>>> import numpy as np
>>> from numpy import linalg as LA
>>> np.set_printoptions(precision=2, suppress=True, linewidth=200)
>>> def rnd(a):
...     return np.round(a, 2) + 0
... 
>>> K = np.array([[1, -4, 16, -64],
...     [1, -3, 9, -27],
...     [1, -2, 4, -8],
...     [1, -1, 1, -1],
...     [1, 0, 0, 0],
...     [1, 1, 1, 1],
...     [1, 2, 4, 8]])
>>> K
array([[  1,  -4,  16, -64],
       [  1,  -3,   9, -27],
       [  1,  -2,   4,  -8],
       [  1,  -1,   1,  -1],
       [  1,   0,   0,   0],
       [  1,   1,   1,   1],
       [  1,   2,   4,   8]])
>>> LA.cond(K) > 100
np.False_
>>> [round(float(x), 2) for x in LA.svd(K, compute_uv=False)[:3]]
[72.88, 6.9, 2.67]
>>> rnd(np.abs(LA.svd(K)[2][-1]))
array([0.93, 0.23, 0.26, 0.07])
>>> LA.matrix_rank(K, rtol=0.1)
np.int64(1)
>>> x = np.array([-8, -5, -7, 9])
>>> target = K @ x
>>> try:
...     LA.solve(K, target)
... except LA.LinAlgError as e:
...     print("failed:", e)
... 
failed: Last 2 dimensions of the array must be square
>>> rnd(LA.lstsq(K, target)[0])
array([-8., -5., -7.,  9.])
>>> rng = np.random.default_rng(19)
>>> target = target + 0.02 * rng.normal(size=7)
>>> rnd(target)
array([-676.01, -298.98,  -97.99,  -19.01,   -7.99,  -11.03,   26.01])
>>> beta, *_ = LA.lstsq(K, target)
>>> rnd(K.T @ (target - K @ beta))
array([0., 0., 0., 0.])
>>> rnd(LA.norm(target - K @ beta))
np.float64(0.03)
>>> other = np.c_[K[:, :1] @ np.array([[2]]), np.array([0, 3, 1, 1, 1, 2, 1])]
>>> other
array([[2, 0],
       [2, 3],
       [2, 1],
       [2, 1],
       [2, 1],
       [2, 2],
       [2, 1]])
>>> rnd(LA.lstsq(K, other[:, 0])[0])
array([2., 0., 0., 0.])
>>> LA.matrix_rank(other)
np.int64(2)
>>> rnd(LA.norm(other - K @ LA.lstsq(K, other)[0], axis=0))
array([0. , 2.1])
>>> Q, R = LA.qr(K)
>>> rnd(np.trace(Q @ Q.T))
np.float64(4.0)
>>> np.allclose(R.T @ R, K.T @ K)
True
>>> rnd(np.abs(np.diag(R)))
array([ 2.65,  5.29,  9.17, 14.7 ])
>>> rnd(Q @ R)
array([[  1.,  -4.,  16., -64.],
       [  1.,  -3.,   9., -27.],
       [  1.,  -2.,   4.,  -8.],
       [  1.,  -1.,   1.,  -1.],
       [  1.,   0.,   0.,   0.],
       [  1.,   1.,   1.,   1.],
       [  1.,   2.,   4.,   8.]])
>>> rnd(Q)
array([[-0.38, -0.57,  0.55, -0.41],
       [-0.38, -0.38,  0.  ,  0.41],
       [-0.38, -0.19, -0.33,  0.41],
       [-0.38,  0.  , -0.44,  0.  ],
       [-0.38,  0.19, -0.33, -0.41],
       [-0.38,  0.38,  0.  , -0.41],
       [-0.38,  0.57,  0.55,  0.41]])
>>> W0 = np.load("layer3.npy")
>>> W0
array([[ 2,  3,  4,  5,  6,  7,  8],
       [ 9, 10, 11, 12, 13, 14, 15],
       [16, 17, 18, 19, 20, 21, 22],
       [23, 24, 25, 26, 27, 28, 29],
       [30, 31, 32, 33, 34, 35, 36],
       [37, 38, 39, 40, 41, 42, 43],
       [44, 45, 46, 47, 48, 49, 50],
       [51, 52, 53, 54, 55, 56, 57],
       [58, 59, 60, 61, 62, 63, 64],
       [65, 66, 67, 68, 69, 70, 71],
       [72, 73, 74, 75, 76, 77, 78],
       [79, 80, 81, 82, 83, 84, 85],
       [86, 87, 88, 89, 90, 91, 92],
       [93, 94, 95, 96, 97, 98, 99]])
>>> d = LA.norm(W0[:, None] - W0[None], axis=-1)
>>> d.shape
(14, 14)
>>> rnd(LA.norm(W0 - W0.mean(axis=0), axis=1))
array([120.38, 101.86,  83.34,  64.82,  46.3 ,  27.78,   9.26,   9.26,  27.78,  46.3 ,  64.82,  83.34, 101.86, 120.38])
>>> LA.matrix_rank(d ** 2)
np.int64(3)
